$ python -q
>>> import numpy as np
>>> import numpy.linalg as la
>>> np.set_printoptions(suppress=True, linewidth=200)
>>> Y = np.array([[1, 1], [1, -1]])
>>> rng = np.random.default_rng(880)
>>> M = np.kron(Y, np.kron(Y, Y))[rng.permutation(8)][:6]
>>> M
array([[ 1,  1,  1,  1,  1,  1,  1,  1],
       [ 1,  1, -1, -1,  1,  1, -1, -1],
       [ 1, -1, -1,  1, -1,  1,  1, -1],
       [ 1, -1, -1,  1,  1, -1, -1,  1],
       [ 1,  1, -1, -1, -1, -1,  1,  1],
       [ 1, -1,  1, -1, -1,  1, -1,  1]])
>>> ang = np.radians(72)
>>> r_ = np.eye(8)
>>> r_[7, 7] = r_[3, 3] = np.cos(ang)
>>> r_[7, 3], r_[3, 7] = -np.sin(ang), np.sin(ang)
>>> r_.round(1)
array([[ 1. ,  0. ,  0. ,  0. ,  0. ,  0. ,  0. ,  0. ],
       [ 0. ,  1. ,  0. ,  0. ,  0. ,  0. ,  0. ,  0. ],
       [ 0. ,  0. ,  1. ,  0. ,  0. ,  0. ,  0. ,  0. ],
       [ 0. ,  0. ,  0. ,  0.3,  0. ,  0. ,  0. ,  1. ],
       [ 0. ,  0. ,  0. ,  0. ,  1. ,  0. ,  0. ,  0. ],
       [ 0. ,  0. ,  0. ,  0. ,  0. ,  1. ,  0. ,  0. ],
       [ 0. ,  0. ,  0. ,  0. ,  0. ,  0. ,  1. ,  0. ],
       [ 0. ,  0. ,  0. , -1. ,  0. ,  0. ,  0. ,  0.3]])
>>> Y = M @ r_.T
>>> Y.round(1)
array([[ 1. ,  1. ,  1. ,  1.3,  1. ,  1. ,  1. , -0.6],
       [ 1. ,  1. , -1. , -1.3,  1. ,  1. , -1. ,  0.6],
       [ 1. , -1. , -1. , -0.6, -1. ,  1. ,  1. , -1.3],
       [ 1. , -1. , -1. ,  1.3,  1. , -1. , -1. , -0.6],
       [ 1. ,  1. , -1. ,  0.6, -1. , -1. ,  1. ,  1.3],
       [ 1. , -1. ,  1. ,  0.6, -1. ,  1. , -1. ,  1.3]])
>>> np.allclose(la.norm(M, axis=1), la.norm(Y, axis=1))
True
>>> np.round(la.svd(M, compute_uv=False), 1), np.round(la.svd(Y, compute_uv=False), 1)
(array([2.8, 2.8, 2.8, 2.8, 2.8, 2.8]), array([2.8, 2.8, 2.8, 2.8, 2.8, 2.8]))
>>> r0, v = M[0], M[1]
>>> r0 @ r0
np.int64(8)
>>> r0 @ v
np.int64(0)
>>> pr = (r0 @ v) / (r0 @ r0) * r0
>>> v - pr
array([ 1.,  1., -1., -1.,  1.,  1., -1., -1.])
>>> np.outer(r0, v)
array([[ 1,  1, -1, -1,  1,  1, -1, -1],
       [ 1,  1, -1, -1,  1,  1, -1, -1],
       [ 1,  1, -1, -1,  1,  1, -1, -1],
       [ 1,  1, -1, -1,  1,  1, -1, -1],
       [ 1,  1, -1, -1,  1,  1, -1, -1],
       [ 1,  1, -1, -1,  1,  1, -1, -1],
       [ 1,  1, -1, -1,  1,  1, -1, -1],
       [ 1,  1, -1, -1,  1,  1, -1, -1]])
>>> la.matrix_rank(np.outer(r0, v))
np.int64(1)
>>> pr
array([0., 0., 0., 0., 0., 0., 0., 0.])
>>> Y = np.array([[9, 1], [7, 7], [2, 0], [0, 7], [9, 0], [3, 6], [4, 8], [1, 2]])
>>> Y.T @ M.T
array([[ 35,  21,  -3,   3,   7,  -5],
       [ 31,  -3,  13, -11,   5, -13]])
>>> np.einsum("ij,ij->i", M, M)
array([8, 8, 8, 8, 8, 8])
>>> M @ Y
array([[ 35,  31],
       [ 21,  -3],
       [ -3,  13],
       [  3, -11],
       [  7,   5],
       [ -5, -13]])
>>> np.einsum("ik,kj->ij", M, Y)
array([[ 35,  31],
       [ 21,  -3],
       [ -3,  13],
       [  3, -11],
       [  7,   5],
       [ -5, -13]])
